% python3 -q
>>> import numpy as np
>>> import numpy.linalg as la
>>> np.set_printoptions(precision=3, suppress=True, linewidth=140)
>>> E = np.loadtxt("out13.csv", delimiter=",")
>>> E
array([[  3.439,   5.809,  -0.64 ,  -0.49 ,   4.109,  -3.826,  15.892,  18.317,  -0.401,  12.762,   7.063],
       [ -0.294,  -1.867,  -0.642,  -3.129,   3.984,   2.758,  -1.778,   6.938,   0.759,   9.648,   1.295],
       [ -5.278,  -9.332,  -4.268,  -2.189,  11.705,   3.572,  -4.005,   9.588,   1.688,  24.327,   7.94 ],
       [  3.49 ,   2.495,   0.013,  -6.121,   5.306,   2.577,   4.946,  19.162,   0.368,  16.282,   2.67 ],
       [ -7.739, -15.982,  -1.842,  -5.502,   5.496,  11.913, -28.757, -11.9  ,   2.689,   7.539,  -5.327],
       [  6.346,  11.732,   3.839,   3.314, -10.833,  -6.514,  11.914,  -4.134,  -2.191, -21.058,  -4.306],
       [  8.785,  18.133,   4.388,   7.353, -13.488, -12.939,  24.666,  -1.512,  -3.643, -26.221,  -1.327],
       [  8.97 ,  16.297,   4.956,   3.866, -13.189,  -8.733,  17.288,  -2.184,  -2.73 , -25.403,  -5.01 ],
       [  5.917,  10.887,  -0.251,   0.946,   3.108,  -7.702,  25.672,  24.097,  -1.419,  12.477,   9.611],
       [  0.086,  -6.268,  -0.426, -11.931,   8.08 ,  12.151, -15.073,  13.332,   2.196,  20.478,  -3.278],
       [  0.042,  -0.68 ,   0.657,  -0.711,  -1.515,   1.678,  -4.437,  -4.135,   0.074,  -3.884,  -2.909],
       [ -0.266,   0.136,  -1.41 ,   1.059,   2.736,  -1.724,   5.203,   5.349,   0.015,   6.526,   4.18 ],
       [  3.133,  -0.646,   0.491, -10.911,   5.778,   8.527,  -5.644,  17.766,   1.44 ,  17.942,  -2.146],
       [  5.897,  10.023,   3.215,   0.751,  -7.6  ,  -4.106,   9.618,   0.71 ,  -1.554, -13.749,  -3.585],
       [ -9.561, -13.106,  -3.709,   4.143,   4.993,   1.776, -13.371, -14.376,   1.349,   4.152,   3.126],
       [ -5.163,  -7.791,  -0.698,   2.597,  -2.117,   2.413, -14.218, -18.425,   0.623,  -9.529,  -3.885],
       [  2.519,   3.751,   3.34 ,   0.955,  -9.563,  -0.046,  -5.099, -14.069,  -0.846, -21.632,  -8.946],
       [  4.449,  13.627,   0.558,  10.48 ,  -5.46 , -15.238,  29.857,   4.551,  -2.85 , -10.556,   8.191],
       [  1.003,   6.396,   1.185,   9.003,  -8.358,  -9.142,  10.853, -12.513,  -1.95 , -20.609,   0.159],
       [ -2.917, -10.269,  -0.427,  -9.644,   5.192,  12.568, -22.871,  -0.1  ,   2.356,  11.308,  -5.981],
       [ -3.068,  -2.515,   0.064,   5.485,  -4.594,  -1.991,  -4.944, -17.059,  -0.456, -14.237,  -2.497],
       [  2.952,   7.886,  -1.148,   3.71 ,   3.094,  -8.347,  22.534,  16.976,  -1.284,   9.614,  10.11 ],
       [-14.684, -18.609,  -5.013,  10.225,   2.937,   0.075, -20.284, -32.375,   1.278,  -6.534,   2.452],
       [ -7.874, -11.832,  -4.561,   0.533,  10.306,   3.025,  -7.856,   0.936,   1.843,  18.868,   7.324],
       [ -2.244,  -2.346,  -3.515,   0.359,   9.24 ,  -1.829,   8.565,  14.724,   0.683,  20.831,  10.272],
       [  6.775,  11.234,   4.036,   0.361, -10.   ,  -3.464,   8.278,  -1.911,  -1.683, -18.564,  -6.34 ],
       [ -7.935,  -9.29 ,  -1.601,   7.386,  -3.266,  -0.663, -13.943, -27.339,   0.151, -15.365,  -2.38 ],
       [  1.534,   3.963,  -0.6  ,   1.84 ,   1.606,  -4.288,  11.334,   8.395,  -0.641,   4.708,   5.112],
       [ -7.428,  -7.978,  -2.938,   6.894,   2.61 ,  -2.588,  -4.125, -12.809,   0.356,  -0.487,   4.665],
       [  1.686,  -3.386,  -0.21 , -11.062,   7.624,   9.742,  -7.951,  17.716,   1.705,  21.361,  -1.269],
       [ -0.629,   4.082,  -2.356,   8.034,   2.699, -10.137,  19.925,   6.641,  -1.26 ,   4.643,  11.183],
       [-11.446, -17.082,  -2.814,   4.513,   1.29 ,   4.992, -25.594, -29.243,   1.615,  -7.272,  -3.351],
       [ -1.661,   3.408,   0.361,  11.235,  -7.795,  -9.516,   8.21 , -17.714,  -1.757, -21.256,   1.297],
       [  4.328,  10.783,   2.02 ,   7.531,  -8.661, -10.12 ,  17.219,  -4.371,  -2.483, -18.063,   0.939],
       [  3.514,   7.528,  -0.114,   2.47 ,   0.18 ,  -6.385,  17.542,  11.284,  -1.232,   3.163,   5.971]])
>>> def softmax(z):
...     e = np.exp(z - z.max(axis=-1, keepdims=True))
...     return e / e.sum(axis=-1, keepdims=True)
... 
>>> np.round(softmax(10 * E[11]), 3) + 0
array([0., 0., 0., 0., 0., 0., 0., 0., 0., 1., 0.])
>>> softmax(E).sum(axis=1)
array([1., 1., 1., 1., 1., 1., 1., 1., 1., 1., 1., 1., 1., 1., 1., 1., 1., 1., 1., 1., 1., 1., 1., 1., 1., 1., 1., 1., 1., 1., 1., 1., 1.,
       1., 1.])
>>> S = E @ E.T / np.sqrt(11)
>>> softmax(S).round(6).argmax(axis=1)
array([ 8, 29,  2,  8,  4,  6,  6,  6,  8,  9, 31,  8, 29,  6, 22, 31, 16, 17,  6,  4, 22,  8, 22,  2, 24,  6, 22,  8, 22,  9,  8, 22,  6,
        6,  8])
